% ipython --no-banner

In [1]: import numpy as np

In [2]: from numpy import linalg as LA

In [3]: np.set_printoptions(suppress=True, linewidth=100)

In [4]: Z = np.sign(np.array([[1, 2, 1, -1], [-1, -1, 0, -1], [1, 0, -2, -1], [1, 0, 0, 2]]))

In [5]: B = (np.tril(Z, -1) + np.eye(4)) @ (np.triu(Z, 1) + np.eye(4))

In [6]: w = np.array([4, 1, 4, 0])

In [7]: feats = np.rint(B * w @ LA.inv(B)) + 0

In [8]: feats
Out[8]: 
array([[ 0., -3.,  0.,  1.],
       [ 0.,  4.,  0.,  0.],
       [-8., -3.,  4.,  5.],
       [ 0., -3.,  0.,  1.]])

In [9]: U, sv, vt = LA.svd(feats)

In [10]: sv.round(3) + 0
Out[10]: array([10.965,  5.388,  0.856,  0.   ])

In [11]: np.argmax(sv[:-1] / (sv[1:] + 1e-6)) + 1
Out[11]: np.int64(3)

In [12]: B = U[:, :3] @ np.diag(sv[:3]) @ vt[:3]

In [13]: LA.matrix_rank(feats, rtol=0.05)
Out[13]: np.int64(3)

In [14]: B.round(3) + 0
Out[14]: 
array([[ 0., -3.,  0.,  1.],
       [ 0.,  4.,  0.,  0.],
       [-8., -3.,  4.,  5.],
       [ 0., -3.,  0.,  1.]])

In [15]: np.round(LA.norm(feats - B, 2), 3), round(float(sv[3]), 3)
Out[15]: (np.float64(0.0), 0.0)

In [16]: round(LA.norm(feats - B) / LA.norm(feats), 3)
Out[16]: np.float64(0.0)

In [17]: round(np.abs(feats - B).max(), 3)
Out[17]: np.float64(0.0)

In [18]: rk = LA.matrix_rank(feats)

In [19]: rk
Out[19]: np.int64(3)

In [20]: N = LA.svd(feats)[2][rk:].T

In [21]: [int(LA.matrix_rank(feats[:, :j + 1])) for j in range(4)]
Out[21]: [1, 2, 2, 3]

In [22]: np.round(N @ N.T, 3) + 0
Out[22]: 
array([[0.2, 0. , 0.4, 0. ],
       [0. , 0. , 0. , 0. ],
       [0.4, 0. , 0.8, 0. ],
       [0. , 0. , 0. , 0. ]])

In [23]: LA.matrix_rank(feats.T @ feats), LA.matrix_rank(feats @ feats.T)
Out[23]: (np.int64(3), np.int64(3))

In [24]: N.shape
Out[24]: (4, 1)

In [25]: W1 = np.array([[0, -1, 0, 0, -3, -3],
    ...:     [3, 2, -3, -1, 3, 1],
    ...:     [1, -2, 0, 2, 1, 1],
    ...:     [-2, -1, 3, -3, 2, 0]])

In [26]: beta = np.array([0, 1, 3, 1, 3, 2])

In [27]: hid = np.maximum(feats @ W1 + beta, 0)

In [28]: LA.matrix_rank(hid)
Out[28]: np.int64(3)

In [29]: (hid > 0).mean(axis=0)
Out[29]: array([0.25, 0.25, 0.75, 0.5 , 0.5 , 0.5 ])

In [30]: Z = np.array([[3, 2, 7], [7, 3, 4], [4, 4, 5], [6, 9, 7], [9, 9, 5], [8, 3, 6]])

In [31]: W1 @ Z
Out[31]: 
array([[-58, -39, -37],
       [ 40,  21,  28],
       [ 18,  26,  24],
       [ -1,  -4, -14]])

In [32]: hid @ Z
Out[32]: 
array([[ 66.,  69.,  82.],
       [282., 204., 231.],
       [612., 477., 457.],
       [ 66.,  69.,  82.]])

In [33]: U, sv, vt = LA.svd(feats)

In [34]: V = vt[:(sv > 1e-8).sum()]

In [35]: rng = np.random.default_rng(15819)

In [36]: x = feats[2] + -1 * feats[1] + rng.integers(2) * np.eye(4)[0]

In [37]: x
Out[37]: array([-8., -7.,  4.,  5.])

In [38]: np.round(np.diag(V.T @ V), 3)
Out[38]: array([0.8, 1. , 0.2, 1. ])

In [39]: arr = np.loadtxt("data.csv", delimiter=",")

In [40]: arr
Out[40]: 
array([[-1., -2.,  1., -6., -3.,  2., -3., -7.,  1.,  4.],
       [ 7.,  5.,  2.,  7., -8.,  8., -3.,  9.,  3., -6.],
       [ 7., -3.,  5., -7., -8.,  6., -3., -7.,  9.,  6.],
       [ 5.,  9.,  5.,  5.,  4.,  3., -9.,  4.,  9.,  1.],
       [-8., -8.,  7.,  4.,  4.,  8., -7., -5., -8., -6.],
       [ 8., -8.,  0.,  4., -3.,  8., -6.,  3., -4., -4.],
       [-2., -3., -3., -4., -9., -2.,  0.,  1., -9., -5.],
       [-7., -2.,  1., -4.,  6.,  5., -7., -1., -2., -2.],
       [ 1.,  4.,  0.,  8.,  3.,  2.,  5.,  9., -5., -4.],
       [-5.,  7.,  0.,  5.,  6.,  5., -9., -9.,  8., -7.]])

In [41]: B = arr / np.sqrt((arr ** 2).mean(axis=1, keepdims=True))

In [42]: LA.matrix_rank(arr - arr.mean(axis=1, keepdims=True))
Out[42]: np.int64(9)

In [43]: labels = rng.permutation(10)

In [44]: B = arr[:, labels] * rng.choice([-1, 1], 10)

In [45]: B
Out[45]: 
array([[ 1.,  1.,  3.,  6., -2., -3.,  1.,  7.,  2., -4.],
       [-7.,  3.,  8., -7.,  5., -3.,  2., -9.,  8.,  6.],
       [-7.,  9.,  8.,  7., -3., -3.,  5.,  7.,  6., -6.],
       [-5.,  9., -4., -5.,  9., -9.,  5., -4.,  3., -1.],
       [ 8., -8., -4., -4., -8., -7.,  7.,  5.,  8.,  6.],
       [-8., -4.,  3., -4., -8., -6.,  0., -3.,  8.,  4.],
       [ 2., -9.,  9.,  4., -3.,  0., -3., -1., -2.,  5.],
       [ 7., -2., -6.,  4., -2., -7.,  1.,  1.,  5.,  2.],
       [-1., -5., -3., -8.,  4.,  5.,  0., -9.,  2.,  4.],
       [ 5.,  8., -6., -5.,  7., -9.,  0.,  9.,  5.,  7.]])

In [46]: U, _, vt = LA.svd(arr.T @ B)

In [47]: labels
Out[47]: array([0, 8, 4, 3, 1, 6, 2, 7, 5, 9])

In [48]: np.round(LA.lstsq(arr, B)[0], 3) + 0
Out[48]: 
array([[-1.,  0.,  0.,  0.,  0.,  0.,  0.,  0.,  0.,  0.],
       [ 0.,  0.,  0.,  0.,  1.,  0.,  0.,  0.,  0.,  0.],
       [ 0.,  0.,  0.,  0.,  0.,  0.,  1.,  0.,  0.,  0.],
       [ 0.,  0.,  0., -1.,  0.,  0.,  0.,  0.,  0.,  0.],
       [ 0.,  0., -1.,  0.,  0.,  0.,  0.,  0.,  0.,  0.],
       [ 0.,  0.,  0.,  0.,  0.,  0.,  0.,  0.,  1.,  0.],
       [ 0.,  0.,  0.,  0.,  0.,  1.,  0.,  0.,  0.,  0.],
       [ 0.,  0.,  0.,  0.,  0.,  0.,  0., -1.,  0.,  0.],
       [ 0.,  1.,  0.,  0.,  0.,  0.,  0.,  0.,  0.,  0.],
       [ 0.,  0.,  0.,  0.,  0.,  0.,  0.,  0.,  0., -1.]])

In [49]: f = np.array([0, -7, -9])

In [50]: np.cross(arr[4, :3], arr[3, :3])
Out[50]: array([-103.,   75.,  -32.])

In [51]: np.array([np.convolve(row, f, "same") for row in arr])
Out[51]: 
array([[   7.,   23.,   11.,   33.,   75.,   13.,    3.,   76.,   56.,  -37.],
       [ -49.,  -98.,  -59.,  -67.,   -7.,   16.,  -51.,  -36., -102.,   15.],
       [ -49.,  -42.,   -8.,    4.,  119.,   30.,  -33.,   76.,    0., -123.],
       [ -35., -108., -116.,  -80.,  -73.,  -57.,   36.,   53.,  -99.,  -88.],
       [  56.,  128.,   23.,  -91.,  -64.,  -92.,  -23.,   98.,  101.,  114.],
       [ -56.,  -16.,   72.,  -28.,  -15.,  -29.,  -30.,   33.,    1.,   64.],
       [  14.,   39.,   48.,   55.,   99.,   95.,   18.,   -7.,   54.,  116.],
       [  49.,   77.,   11.,   19.,   -6.,  -89.,    4.,   70.,   23.,   32.],
       [  -7.,  -37.,  -36.,  -56.,  -93.,  -41.,  -53., -108.,  -46.,   73.],
       [  35.,   -4.,  -63.,  -35.,  -87.,  -89.,   18.,  144.,   25.,  -23.]])

In [52]: np.convolve(arr[4], f)
Out[52]: array([  0.,  56., 128.,  23., -91., -64., -92., -23.,  98., 101., 114.,  54.])

In [53]: np.correlate(arr[4], arr[3], "full")
Out[53]: 
array([  -8.,  -80.,  -97.,  107.,  116.,  -59.,   -6., -112., -202.,  -52.,   33.,  136.,   71.,
        -18., -112., -150., -127.,  -94.,  -30.])

In [54]: np.polyval(f, arr[4])
Out[54]: array([ 47.,  47., -58., -37., -37., -65.,  40.,  26.,  47.,  33.])

In [55]: t3 = np.stack([arr, -3 * arr, arr[::-1]])

In [56]: LA.matrix_rank(t3)
Out[56]: array([10, 10, 10])

In [57]: (t3 @ arr.T).shape
Out[57]: (3, 10, 10)

In [58]: np.einsum("bij,cij->bc", t3, t3)
Out[58]: 
array([[ 3123., -9369.,   196.],
       [-9369., 28107.,  -588.],
       [  196.,  -588.,  3123.]])

In [59]: np.round(LA.norm(t3, axis=(1, 2)), 3)
Out[59]: array([ 55.884, 167.651,  55.884])

In [60]: LA.matrix_rank(t3.reshape(3, -1))
Out[60]: np.int64(2)

In [61]: t3.sum(axis=0)
Out[61]: 
array([[ -3.,  11.,  -2.,  17.,  12.,   1.,  -3.,   5.,   6., -15.],
       [-13.,  -6.,  -4.,  -6.,  19., -14.,  11.,  -9., -11.,   8.],
       [-21.,   4.,  -9.,  10.,  22.,  -7.,  -1.,  13., -20., -14.],
       [-12., -21., -13., -14., -17.,  -8.,  18.,  -7., -27.,  -7.],
       [ 24.,   8., -14.,  -4., -11.,  -8.,   8.,  13.,  12.,   8.],
       [-24.,   8.,   7.,  -4.,  10.,  -8.,   5., -11.,   0.,   2.],
       [  9.,  15.,  11.,  13.,  22.,   7.,  -9.,   2.,  27.,  11.],
       [ 21.,   1.,   3.,   1., -20.,  -4.,  11.,  -5.,  13.,  10.],
       [  5.,  -3.,   2.,  -9., -14.,   4., -13.,  -9.,  13.,   2.],
       [  9., -16.,   1., -16., -15.,  -8.,  15.,  11., -15.,  18.]])

In [62]: q, r_ = LA.qr(arr)

In [63]: round(float(abs(r_[0, 0])), 3), round(LA.norm(arr[:, 0]), 3)
Out[63]: (18.193, np.float64(18.193))

In [64]: np.round(np.abs(np.diag(r_)), 3)
Out[64]: array([18.193, 17.817, 10.614, 15.502, 11.988, 10.42 ,  9.475, 12.111,  4.443,  2.49 ])

In [65]: q.shape, r_.shape
Out[65]: ((10, 10), (10, 10))

In [66]: np.round(q @ r_, 3) + 0
Out[66]: 
array([[-1., -2.,  1., -6., -3.,  2., -3., -7.,  1.,  4.],
       [ 7.,  5.,  2.,  7., -8.,  8., -3.,  9.,  3., -6.],
       [ 7., -3.,  5., -7., -8.,  6., -3., -7.,  9.,  6.],
       [ 5.,  9.,  5.,  5.,  4.,  3., -9.,  4.,  9.,  1.],
       [-8., -8.,  7.,  4.,  4.,  8., -7., -5., -8., -6.],
       [ 8., -8.,  0.,  4., -3.,  8., -6.,  3., -4., -4.],
       [-2., -3., -3., -4., -9., -2.,  0.,  1., -9., -5.],
       [-7., -2.,  1., -4.,  6.,  5., -7., -1., -2., -2.],
       [ 1.,  4.,  0.,  8.,  3.,  2.,  5.,  9., -5., -4.],
       [-5.,  7.,  0.,  5.,  6.,  5., -9., -9.,  8., -7.]])

In [67]: np.allclose(r_.T @ r_, arr.T @ arr)
Out[67]: True
